$ python -q
>>> import numpy as np
>>> from numpy import linalg as LA
>>> np.set_printoptions(precision=2, suppress=True, linewidth=100)
>>> arr = np.load("arr.npy")
>>> print(arr)
[[ -2.69  -3.19  -3.78  -0.59  -3.37]
 [ -1.89   1.33  -1.01   3.75  -0.77]
 [ -5.43  -3.92   0.42  -0.82   1.5 ]
 [ -0.37  -0.46   1.91   1.11   3.33]
 [  0.    -0.73  -0.4    0.04   2.91]
 [ -1.47  -0.08  -2.69  -1.97   0.85]
 [ -4.93   2.48   1.66   3.47   5.91]
 [  1.95   0.67  -4.09  -1.5    1.13]
 [  0.24   0.49  -6.08  -2.75  -2.88]
 [  3.04   0.81  -0.01   1.45   1.77]
 [ -4.18  -1.02  -1.88   1.31   2.83]
 [ -1.48  -2.17  -3.08   3.27  -0.33]
 [ -2.59   1.46  -0.48  -1.34  -0.73]
 [ -3.08  -1.29   0.92   0.53  -5.63]
 [ -1.3   -0.23   0.31  -2.06   2.09]
 [  0.33  -3.04   1.96   0.15  -2.12]
 [  0.08   0.68  -2.7    3.52   2.86]
 [  4.17  -3.71  -2.2    1.95 -10.31]
 [ -4.93   0.5    1.28  -2.97  -5.93]
 [  0.69   1.43  -1.29   0.13   3.72]
 [ -4.03  -2.51   2.31   0.16   2.57]
 [ -1.23   1.1   -5.1    1.25   3.8 ]
 [ -1.71   0.1   -1.36   1.94   4.19]]
>>> print(np.round(LA.norm(arr), 2))
28.9
>>> print(np.count_nonzero(arr))
114
>>> print(LA.matrix_rank(arr))
5
>>> Ac = arr - arr.mean(axis=0)
>>> evecs = LA.svd(Ac)[2][:1]
>>> out = Ac - Ac @ evecs.T @ evecs
>>> print((Ac @ evecs.T).std(axis=0))
[3.98]
>>> print(LA.norm(out, axis=1).round(6).argmax())
18
>>> print(out.std(axis=0))
[2.35 1.54 2.26 1.87 0.61]
>>> W0 = np.load("data.npy")
>>> print(W0)
[[-1.04 -2.74  0.2   0.6 ]
 [ 1.52  1.83 -0.4  -1.78]
 [ 1.61  1.08 -0.47 -2.24]
 [-1.59 -1.38  0.45  2.09]
 [-0.95 -2.81  0.17  0.43]
 [-0.06  2.74  0.15  1.22]
 [-0.48 -2.93  0.02 -0.41]
 [-1.59 -0.51  0.49  2.44]
 [-1.29 -2.44  0.3   1.14]
 [ 1.55  0.14 -0.49 -2.52]
 [-0.93  1.72  0.38  2.25]
 [ 1.04 -1.49 -0.41 -2.35]
 [-0.33 -2.91 -0.03 -0.65]
 [ 1.01  2.77 -0.19 -0.55]
 [ 1.29  2.44 -0.3  -1.15]
 [-0.08  2.72  0.15  1.25]
 [-1.15 -2.63  0.25  0.84]
 [ 1.48  1.99 -0.38 -1.64]
 [-0.05 -2.8  -0.11 -1.06]
 [ 1.09  2.69 -0.22 -0.71]
 [-0.74  2.02  0.33  2.06]
 [ 1.16 -1.24 -0.43 -2.43]
 [ 0.78  2.89 -0.11 -0.11]
 [-0.75  2.    0.34  2.07]
 [ 0.38 -2.47 -0.24 -1.64]
 [-1.39  0.59  0.47  2.55]]
>>> z = W0[:, 0] > np.median(W0[:, 0])
>>> u = W0[z].mean(axis=0) - W0[~z].mean(axis=0)
>>> print(u)
[ 1.93  1.53 -0.55 -2.59]
>>> print(np.argsort(-np.abs(u).round(6), kind="stable"))
[3 0 1 2]
>>> print(round((((W0 - W0.mean(axis=0)) @ u > 0) == z).mean(), 2))
0.92
>>> A = np.loadtxt("layer19.csv", delimiter=",")
>>> print(A)
[[ 4.  0.  0.  2.]
 [10. 12.  6.  2.]
 [13.  8.  0.  2.]
 [17. 18.  4.  2.]
 [11. 16. 12.  2.]
 [12.  4.  0.  2.]
 [12. 16. 10.  2.]
 [ 0.  0.  0.  2.]
 [ 4.  0.  0.  2.]
 [ 7.  6.  0.  2.]
 [27. 36. 20.  2.]
 [ 1.  6. 12.  2.]
 [20. 20.  2.  2.]
 [10. 10.  2.  2.]]
>>> x = np.array([2, -2, -1, 0])
>>> h = np.maximum(A @ x, 0)
>>> print(h)
[ 8.  0. 10.  0.  0. 16.  0.  0.  8.  2.  0.  0.  0.  0.]
>>> print(np.tanh(A @ x))
[ 1.   -1.    1.   -1.   -1.    1.   -1.    0.    1.    0.96 -1.   -1.   -0.96 -0.96]
>>> print(np.maximum(A @ x, 0) - np.maximum(-A @ x, 0))
[  8. -10.  10.  -6. -22.  16. -18.   0.   8.   2. -38. -22.  -2.  -2.]
>>> print(np.flatnonzero(h > 1e-9))
[0 2 5 8 9]
>>> out = A[0, 0] * A[1:] - np.outer(A[1:, 0], A[0])
>>> print(out)
[[  0.  48.  24. -12.]
 [  0.  32.   0. -18.]
 [  0.  72.  16. -26.]
 [  0.  64.  48. -14.]
 [  0.  16.   0. -16.]
 [  0.  64.  40. -16.]
 [  0.   0.   0.   8.]
 [  0.   0.   0.   0.]
 [  0.  24.   0.  -6.]
 [  0. 144.  80. -46.]
 [  0.  24.  48.   6.]
 [  0.  80.   8. -32.]
 [  0.  40.   8. -12.]]
>>> print(LA.matrix_rank(out), LA.matrix_rank(A))
3 4
>>> P = A @ LA.solve(A.T @ A, A.T)
>>> print(P @ A[:, 3])
[2. 2. 2. 2. 2. 2. 2. 2. 2. 2. 2. 2. 2. 2.]
>>> print(LA.matrix_rank(np.eye(14) - P))
10
>>> print(np.diag(P))
[0.18 0.09 0.23 0.21 0.19 0.61 0.13 0.34 0.18 0.18 0.65 0.49 0.39 0.14]
>>> out = np.c_[arr[:, :2] @ np.array([[8, 6], [3, 5]]), np.array([-1, 0, -2, -2, 0, -1, 1, 1, -1, -2, -1, 1, -1, -1, 1, 0, 1, -2, 0, 2, 0, 0, -1])]
>>> print(out)
[[-31.09 -32.09  -1.  ]
 [-11.13  -4.69   0.  ]
 [-55.2  -52.18  -2.  ]
 [ -4.34  -4.52  -2.  ]
 [ -2.19  -3.65   0.  ]
 [-12.    -9.22  -1.  ]
 [-32.   -17.18   1.  ]
 [ 17.61  15.05   1.  ]
 [  3.39   3.89  -1.  ]
 [ 26.75  22.29  -2.  ]
 [-36.5  -30.18  -1.  ]
 [-18.35 -19.73   1.  ]
 [-16.34  -8.24  -1.  ]
 [-28.51 -24.93  -1.  ]
 [-11.09  -8.95   1.  ]
 [ -6.48 -13.22   0.  ]
 [  2.68   3.88   1.  ]
 [ 22.23   6.47  -2.  ]
 [-37.94 -27.08   0.  ]
 [  9.81  11.29   2.  ]
 [-39.77 -36.73   0.  ]
 [ -6.54  -1.88   0.  ]
 [-13.38  -9.76  -1.  ]]
>>> print(LA.matrix_rank(np.c_[arr, out]))
6
>>> print(LA.matrix_rank(out))
3
>>> print(np.round(LA.lstsq(arr, out[:, 0])[0], 2) + 0)
[8. 3. 0. 0. 0.]
>>> x = np.array([-8, 2, 7])
>>> h = np.maximum(out @ x, 0)
>>> print(np.tanh(out @ x))
[ 1.  1.  1.  1.  1.  1.  1. -1. -1. -1.  1.  1.  1.  1.  1.  1. -1. -1.  1. -1.  1.  1.  1.]
>>> print(np.flatnonzero(h > 1e-9))
[ 0  1  2  3  4  5  6 10 11 12 13 14 15 18 20 21 22]
>>> m1 = np.load("a.npy")
>>> print(m1)
[[1 1 0]
 [0 1 1]
 [1 0 1]]
>>> print(np.fft.fft(m1[0]))
[2. +0.j   0.5-0.87j 0.5+0.87j]
>>> print(m1 @ np.ones(3))
[2. 2. 2.]
>>> print((m1 @ m1)[0])
[1 2 1]
>>> F = np.array([[0.6, 1.6, 1.0, 0.1, 0.0],
...     [-0.3, -1.1, -0.7, -0.4, 1.2],
...     [0.7, 0.0, -0.2, 0.8, 0.7],
...     [0.63, -0.11, -0.26, 0.82, 0.68]])
>>> U, sigma, Vt = LA.svd(F)
>>> print(sigma)
[2.53 1.85 0.88 0.02]
>>> out = U[:, :3] @ np.diag(sigma[:3]) @ Vt[:3]
>>> print(LA.matrix_rank(out))
3
>>> print(LA.matrix_rank(F, rtol=0.05))
3
>>> print(out.round(2) + 0)
[[ 0.6   1.6   1.    0.1   0.  ]
 [-0.3  -1.1  -0.7  -0.4   1.2 ]
 [ 0.69  0.   -0.19  0.81  0.7 ]
 [ 0.64 -0.11 -0.27  0.81  0.68]]
>>> x = np.array([1, 1, 2, 0, 2])
>>> h = np.maximum(F @ x, 0)
>>> print(F.T @ h)
[4.57 6.57 3.51 2.9  2.11]
>>> print(np.maximum(F @ (3 * x), 0))
[12.6   0.    5.1   4.08]
>>> print(np.maximum(F @ x, 0) - np.maximum(-F @ x, 0))
[ 4.2  -0.4   1.7   1.36]
>>> print(h)
[4.2  0.   1.7  1.36]
